$ python -q
>>> import numpy as np
>>> from numpy import linalg as LA
>>> np.set_printoptions(suppress=True, linewidth=120)
>>> K = np.diag(np.array([-4, -4, 0, 3]))
>>> K
array([[-4,  0,  0,  0],
       [ 0, -4,  0,  0],
       [ 0,  0,  0,  0],
       [ 0,  0,  0,  3]])
>>> [round(float(x), 2) for x in LA.svd(K, compute_uv=False)[:3]]
[4.0, 4.0, 3.0]
>>> W0 = np.load("mat.npy")
>>> W0
array([[ -4.6 , -22.86,  16.79],
       [ -4.57, -21.71,  15.66],
       [ -4.29, -16.5 ,  10.63],
       [ -2.96,  -7.86,   2.88],
       [ -1.99,  -4.78,   0.64],
       [ -1.56,  -3.77,   0.07],
       [ -0.09,  -0.67,  -0.27],
       [ -1.06,   2.88,   0.47],
       [ -2.4 ,   5.07,   0.05],
       [ -2.65,   5.44,  -0.07],
       [ -3.79,   7.19,  -0.69],
       [ -4.46,   8.19,  -1.11],
       [-10.78,  17.71,  -6.36],
       [-11.83,  19.32,  -7.38],
       [-18.54,  29.72, -14.48]])
>>> out = np.array([[0, 1, 2], [2, -2, 0], [0, 2, -2]])
>>> LA.matrix_rank(np.vstack([W0, out.T]))
np.int64(3)
>>> LA.matrix_rank(W0 @ out)
np.int64(3)
>>> x0 = np.array([-3, -1, 0])
>>> target = W0 @ x0
>>> beta, lr = np.zeros(3), 1 / LA.norm(W0, 2) ** 2
>>> for i in range(10):
...     beta -= lr * W0.T @ (W0 @ beta - target)
...     if i % 2 == 0: print(i, round(LA.norm(W0 @ beta - target), 2))
... 
0 60.43
2 44.7
4 33.25
6 24.98
8 19.06
>>> beta.round(2)
array([-2.1 , -0.36,  0.77])
>>> np.round(LA.cond(W0), 2)
np.float64(9.98)
>>> Q, Rm = LA.qr(W0)
>>> Q.shape, Rm.shape
((15, 3), (3, 3))
>>> np.round(Q.T @ Q, 2) + 0
array([[1., 0., 0.],
       [0., 1., 0.],
       [0., 0., 1.]])
>>> X = np.load("out15.npy")
>>> X.round(2)
array([[0.5 , 0.  , 0.25, 0.25],
       [0.  , 0.33, 0.33, 0.33],
       [0.17, 0.17, 0.5 , 0.17],
       [0.12, 0.25, 0.25, 0.38]])
>>> round(LA.norm(X, 1), 2), np.round(LA.norm(X, np.inf), 2)
(np.float64(1.33), np.float64(1.0))
>>> np.round(LA.norm(X, axis=0), 2)
array([0.54, 0.45, 0.7 , 0.58])
>>> np.round(LA.norm(X[2], 1), 2), round(LA.norm(X[2], np.inf), 2)
(np.float64(1.0), np.float64(0.5))
>>> round(float(LA.norm(X, "nuc")), 2)
1.74
>>> t3 = np.stack([X, -1 * X, X[::-1]])
>>> np.round(t3.sum(axis=0), 2)
array([[0.12, 0.25, 0.25, 0.38],
       [0.17, 0.17, 0.5 , 0.17],
       [0.  , 0.33, 0.33, 0.33],
       [0.5 , 0.  , 0.25, 0.25]])
>>> np.round(np.einsum("bij,cij->bc", t3, t3), 2)
array([[ 1.32, -1.32,  0.99],
       [-1.32,  1.32, -0.99],
       [ 0.99, -0.99,  1.32]])
>>> np.round(LA.norm(t3, axis=(1, 2)), 2)
array([1.15, 1.15, 1.15])
>>> LA.matrix_rank(t3.reshape(3, -1))
np.int64(2)
>>> t3.shape
(3, 4, 4)
>>> E = np.load("test17.npy")
>>> E.round(2)
array([[ 5.67, -0.84, -3.67],
       [ 0.39,  1.8 ,  1.61],
       [ 1.13,  1.43,  0.87],
       [ 2.85,  0.58, -0.85],
       [ 2.56,  0.72, -0.56],
       [ 1.09,  1.46,  0.91],
       [ 0.36,  1.82,  1.64],
       [ 2.54,  0.73, -0.54],
       [ 2.29,  0.86, -0.29],
       [-1.75,  2.88,  3.75],
       [ 5.68, -0.84, -3.68]])
>>> rank = LA.matrix_rank(E)
>>> rank
np.int64(2)
>>> null = LA.svd(E)[2][rank:].T
>>> np.allclose(E @ null, 0)
True
>>> [int(LA.matrix_rank(E[:i])) for i in range(1, len(E) + 1)]
[1, 2, 2, 2, 2, 2, 2, 2, 2, 2, 2]
>>> np.round(null[:, 0] / null[np.abs(null[:, 0]).round(6).argmax(), 0], 2)
array([-0.5,  1. , -1. ])
>>> [int(LA.matrix_rank(np.delete(E, i, axis=0))) for i in range(11)]
[2, 2, 2, 2, 2, 2, 2, 2, 2, 2, 2]
>>> u, r1 = E[4], E[1]
>>> round(u @ u, 2)
np.float64(7.41)
>>> pr = (u @ r1) / (u @ u) * u
>>> np.round(np.outer(u, r1), 2)
array([[ 1.  ,  4.63,  4.12],
       [ 0.28,  1.3 ,  1.16],
       [-0.22, -1.02, -0.91]])
>>> round(float(LA.norm(u + r1) ** 2 + LA.norm(u - r1) ** 2), 2)
26.81
>>> pr.round(2)
array([ 0.48,  0.13, -0.11])
>>> x0 = np.array([2, 0, 2])
>>> a = np.maximum(E @ x0, 0)
>>> np.round(np.tanh(E @ x0), 2)
array([1., 1., 1., 1., 1., 1., 1., 1., 1., 1., 1.])
>>> np.round(E.T @ a, 2)
array([91.21, 42.39, -3.21])
>>> np.round(E * (a > 1e-9)[:, None], 2)
array([[ 5.67, -0.84, -3.67],
       [ 0.39,  1.8 ,  1.61],
       [ 1.13,  1.43,  0.87],
       [ 2.85,  0.58, -0.85],
       [ 2.56,  0.72, -0.56],
       [ 1.09,  1.46,  0.91],
       [ 0.36,  1.82,  1.64],
       [ 2.54,  0.73, -0.54],
       [ 2.29,  0.86, -0.29],
       [-1.75,  2.88,  3.75],
       [ 5.68, -0.84, -3.68]])
>>> a.round(2)
array([4., 4., 4., 4., 4., 4., 4., 4., 4., 4., 4.])
>>> np.flatnonzero(a > 1e-9)
array([ 0,  1,  2,  3,  4,  5,  6,  7,  8,  9, 10])
>>> t3 = np.stack([E, 5 * E, E[::-1]])
>>> np.round(LA.norm(t3, axis=(1, 2)), 2)
array([12.98, 64.91, 12.98])
>>> np.round(np.einsum("bij,cij->bc", t3, t3), 2)
array([[ 168.55,  842.73,  144.03],
       [ 842.73, 4213.67,  720.17],
       [ 144.03,  720.17,  168.55]])
>>> m1 = np.load("dump.npy")
>>> m1
array([[-0.44, -0.1 ,  1.5 ],
       [ 1.47,  0.4 , -0.6 ],
       [ 1.22,  0.3 ,  1.1 ],
       [-6.76, -1.7 ,  0.2 ],
       [ 5.22,  1.3 ,  0.2 ],
       [-0.12,  0.  ,  1.6 ],
       [-4.2 , -1.1 ,  0.7 ],
       [ 4.72,  1.2 ,  0.  ],
       [-0.43, -0.1 , -0.8 ],
       [-2.94, -0.7 , -1.2 ],
       [ 1.94,  0.5 , -0.8 ],
       [-0.46, -0.1 , -0.3 ],
       [-4.3 , -1.1 ,  0.3 ],
       [-4.17, -1.  ,  1.4 ],
       [ 6.51,  1.6 ,  1.7 ],
       [-4.8 , -1.2 ,  0.2 ],
       [-3.31, -0.9 , -3.7 ],
       [-4.67, -1.2 ,  0.  ],
       [ 4.07,  1.  , -0.1 ],
       [ 0.  ,  0.  , -1.8 ],
       [-7.57, -1.9 ,  0.3 ],
       [ 7.76,  1.9 , -1.1 ],
       [ 5.58,  1.4 , -0.4 ],
       [ 3.19,  0.8 ,  1.5 ],
       [-0.83, -0.2 ,  0.1 ]])
>>> left, s, VT = LA.svd(m1)
>>> np.argmax(s[:-1] / (s[1:] + 1e-6)) + 1
np.int64(2)
>>> s.round(2)
array([21.62,  5.94,  0.12])
>>> out = left[:, :2] @ np.diag(s[:2]) @ VT[:2]
>>> LA.matrix_rank(out)
np.int64(2)
>>> round(LA.norm(m1 - out) / LA.norm(m1), 2)
np.float64(0.01)
>>> np.argsort(-LA.norm(m1, axis=0).round(6), kind="stable")[:3]
array([0, 2, 1])
>>> LA.matrix_rank(m1, rtol=0.1)
np.int64(2)
>>> [round(float(x), 2) for x in LA.svd(m1, compute_uv=False)[:3]]
[21.62, 5.94, 0.12]
>>> round(np.log10(LA.cond(m1)))
2
>>> LA.cond(m1) > 100
np.True_
>>> Ac = m1 - m1.mean(axis=0)
>>> left, s, VT = LA.svd(Ac, full_matrices=False)
>>> s.round(2)
array([21.61,  5.94,  0.12])
>>> np.round(VT[0] * np.sign(VT[0, np.abs(VT[0]).argmax()]), 2)
array([0.97, 0.24, 0.01])
>>> LA.matrix_rank(Ac)
np.int64(3)
>>> (np.sign(left[:, 0]) == np.sign(left[0, 0])).astype(int)
array([1, 0, 0, 1, 0, 0, 1, 0, 1, 1, 0, 1, 1, 1, 0, 1, 1, 1, 0, 0, 1, 0, 0, 0, 1])
>>> Ac = (m1 - m1.mean(axis=0)) / m1.std(axis=0)
>>> Ac.std(axis=0)
array([1., 1., 1.])
>>> beta = LA.lstsq(np.delete(Ac, 2, axis=1), Ac[:, 2])[0]
>>> beta.round(2)
array([-12.27,  12.31])
>>> round(1 - np.var(Ac[:, 2] - np.delete(Ac, 2, axis=1) @ beta), 2)
np.float64(0.1)
>>> lab = m1[:, 2] > np.median(m1[:, 2])
>>> u = m1[lab].mean(axis=0) - m1[~lab].mean(axis=0)
>>> (((m1 - m1.mean(axis=0)) @ u > 0) == lab).mean()
np.float64(0.64)
>>> lab.astype(int)
array([1, 0, 1, 1, 1, 1, 1, 0, 0, 0, 0, 0, 1, 1, 1, 1, 0, 0, 0, 0, 1, 0, 0, 1, 0])
>>> ((m1 - m1.mean(axis=0)) @ u > 0).astype(int)
array([1, 0, 0, 1, 0, 1, 1, 0, 0, 1, 0, 1, 1, 1, 0, 1, 1, 1, 0, 0, 1, 0, 0, 0, 1])
>>> np.argsort(-np.abs(u).round(6), kind="stable")
array([0, 2, 1])
